$ ipython --no-banner

In [1]: import numpy as np

In [2]: np.set_printoptions(precision=2, suppress=True, linewidth=120, legacy="1.25")

In [3]: feats = np.load("layer11.npy")

In [4]: feats
Out[4]: 
array([[ 0.6, -0.3,  0. ],
       [ 1. ,  1.2, -0.7],
       [-0.6, -0.6,  1.4],
       [-0.6, -0.5,  1.1],
       [ 0.2, -1.9,  1.7],
       [-2.5,  2. , -4.5],
       [-0.2, -0.4, -1.2],
       [-0.5, -0.2,  1. ],
       [-1.2, -0.5,  1.9],
       [ 2.8,  1.4, -0.8],
       [-0.5,  1.7,  1.4],
       [-0.4,  0.9, -0.5],
       [-0.9,  1.2, -0.5],
       [ 0.8, -1. , -0.2],
       [ 0.1,  1. ,  0.2],
       [ 0.6, -0.5, -0.6],
       [ 1.2,  0.2, -0.2],
       [ 0. , -0.3, -0.2]])

In [5]: x0 = np.array([-3, 5, -5])

In [6]: y = feats @ x0

In [7]: np.round(np.linalg.pinv(feats) @ feats, 2) + 0
Out[7]: 
array([[1., 0., 0.],
       [0., 1., 0.],
       [0., 0., 1.]])

In [8]: rng = np.random.default_rng(51)

In [9]: y = y + 0.05 * rng.normal(size=18)

In [10]: y
Out[10]: 
array([ -3.33,   6.47,  -8.2 ,  -6.14, -18.62,  39.94,   4.56,  -4.41,  -8.42,   2.54,   2.98,   8.21,  11.21,  -6.31,
         3.69,  -1.38,  -1.52,  -0.49])

In [11]: b, *_ = np.linalg.lstsq(feats, y)

In [12]: np.round(feats.T @ (y - feats @ b), 2) + 0
Out[12]: array([0., 0., 0.])

In [13]: b.round()
Out[13]: array([-3.,  5., -5.])

In [14]: x0 = np.array([-1, 0, -1])

In [15]: h = np.maximum(feats @ x0, 0)

In [16]: np.round(np.maximum(feats @ (3 * x0), 0), 2) + 0
Out[16]: array([ 0. ,  0. ,  0. ,  0. ,  0. , 21. ,  4.2,  0. ,  0. ,  0. ,  0. ,  2.7,  4.2,  0. ,  0. ,  0. ,  0. ,  0.6])

In [17]: hat = feats @ np.linalg.solve(feats.T @ feats, feats.T)

In [18]: hat @ feats[:, 1]
Out[18]: array([-0.3,  1.2, -0.6, -0.5, -1.9,  2. , -0.4, -0.2, -0.5,  1.4,  1.7,  0.9,  1.2, -1. ,  1. , -0.5,  0.2, -0.3])

In [19]: np.diag(hat)
Out[19]: array([0.02, 0.13, 0.08, 0.06, 0.19, 0.75, 0.09, 0.05, 0.19, 0.51, 0.42, 0.05, 0.11, 0.11, 0.08, 0.07, 0.07, 0.01])

In [20]: np.linalg.matrix_rank(np.eye(18) - hat)
Out[20]: 15
